$ python3 -q
>>> import numpy as np
>>> import numpy.linalg as la
>>> np.set_printoptions(suppress=True, linewidth=140)
>>> rnd = lambda a: np.round(a, 2) + 0
>>> rng = np.random.default_rng(43)
>>> F = (rng.random((12, 12)) < 0.3) + np.eye(12)
>>> F /= F.sum(axis=1, keepdims=True)
>>> print(rnd(F))
[[0.2  0.2  0.2  0.   0.   0.2  0.   0.2  0.   0.   0.   0.  ]
 [0.25 0.5  0.   0.25 0.   0.   0.   0.   0.   0.   0.   0.  ]
 [0.   0.17 0.33 0.   0.17 0.   0.   0.   0.17 0.   0.   0.17]
 [0.   0.   0.   0.25 0.   0.25 0.   0.25 0.   0.25 0.   0.  ]
 [0.2  0.2  0.   0.   0.2  0.2  0.2  0.   0.   0.   0.   0.  ]
 [0.   0.   0.25 0.25 0.   0.25 0.   0.   0.   0.   0.25 0.  ]
 [0.   0.   0.   0.   0.   0.   1.   0.   0.   0.   0.   0.  ]
 [0.   0.   0.   0.   0.   0.25 0.   0.5  0.   0.   0.25 0.  ]
 [0.   0.2  0.   0.   0.   0.   0.   0.2  0.2  0.2  0.2  0.  ]
 [0.   0.   0.   0.5  0.   0.   0.   0.   0.   0.5  0.   0.  ]
 [0.   0.   0.   0.   0.   0.   0.   0.   0.   0.   1.   0.  ]
 [0.   0.12 0.12 0.   0.12 0.   0.12 0.12 0.   0.   0.12 0.25]]
>>> print(rnd((F + F.T) / 2))
[[0.2  0.22 0.1  0.   0.1  0.1  0.   0.1  0.   0.   0.   0.  ]
 [0.22 0.5  0.08 0.12 0.1  0.   0.   0.   0.1  0.   0.   0.06]
 [0.1  0.08 0.33 0.   0.08 0.12 0.   0.   0.08 0.   0.   0.15]
 [0.   0.12 0.   0.25 0.   0.25 0.   0.12 0.   0.38 0.   0.  ]
 [0.1  0.1  0.08 0.   0.2  0.1  0.1  0.   0.   0.   0.   0.06]
 [0.1  0.   0.12 0.25 0.1  0.25 0.   0.12 0.   0.   0.12 0.  ]
 [0.   0.   0.   0.   0.1  0.   1.   0.   0.   0.   0.   0.06]
 [0.1  0.   0.   0.12 0.   0.12 0.   0.5  0.1  0.   0.12 0.06]
 [0.   0.1  0.08 0.   0.   0.   0.   0.1  0.2  0.1  0.1  0.  ]
 [0.   0.   0.   0.38 0.   0.   0.   0.   0.1  0.5  0.   0.  ]
 [0.   0.   0.   0.   0.   0.12 0.   0.12 0.1  0.   1.   0.06]
 [0.   0.06 0.15 0.   0.06 0.   0.06 0.06 0.   0.   0.06 0.25]]
>>> print(rnd(np.abs(la.eigvals(F)).max()))
1.0
>>> print(rnd(la.det(F)))
0.0
>>> print(np.allclose(F @ F.T, F.T @ F))
False
>>> print(rnd(np.trace(F)))
5.18
>>> Uu, sig, vt = la.svd(F)
>>> print(np.argmax(sig[:-1] / (sig[1:] + 1e-6)) + 1)
11
>>> other = Uu[:, :11] @ np.diag(sig[:11]) @ vt[:11]
>>> print(rnd(np.abs(F - other).max()))
0.0
>>> print(rnd(la.norm(F - other) / la.norm(F)))
0.0
>>> print(la.matrix_rank(F, rtol=0.05))
11
>>> print(la.matrix_rank(other))
11
>>> print([round(float(x), 2) for x in la.svd(F, compute_uv=False)[:3]])
[1.16, 1.03, 0.92]
>>> print(rnd(la.norm(F, 2) / la.norm(F)))
0.53
>>> print(la.cond(F) > 100)
True
>>> print(rnd(np.sort(np.abs(la.eigvals(F)))[::-1]))
[1.   1.   0.9  0.67 0.37 0.37 0.35 0.35 0.2  0.13 0.04 0.  ]
>>> print(F @ np.ones(12))
[1. 1. 1. 1. 1. 1. 1. 1. 1. 1. 1. 1.]
>>> print(rnd(F.sum(axis=1)))
[1. 1. 1. 1. 1. 1. 1. 1. 1. 1. 1. 1.]
>>> p = np.eye(12)[6]
>>> for _ in range(7):
...     p = p @ F
...     print(p.round(2))
... 
[0. 0. 0. 0. 0. 0. 1. 0. 0. 0. 0. 0.]
[0. 0. 0. 0. 0. 0. 1. 0. 0. 0. 0. 0.]
[0. 0. 0. 0. 0. 0. 1. 0. 0. 0. 0. 0.]
[0. 0. 0. 0. 0. 0. 1. 0. 0. 0. 0. 0.]
[0. 0. 0. 0. 0. 0. 1. 0. 0. 0. 0. 0.]
[0. 0. 0. 0. 0. 0. 1. 0. 0. 0. 0. 0.]
[0. 0. 0. 0. 0. 0. 1. 0. 0. 0. 0. 0.]
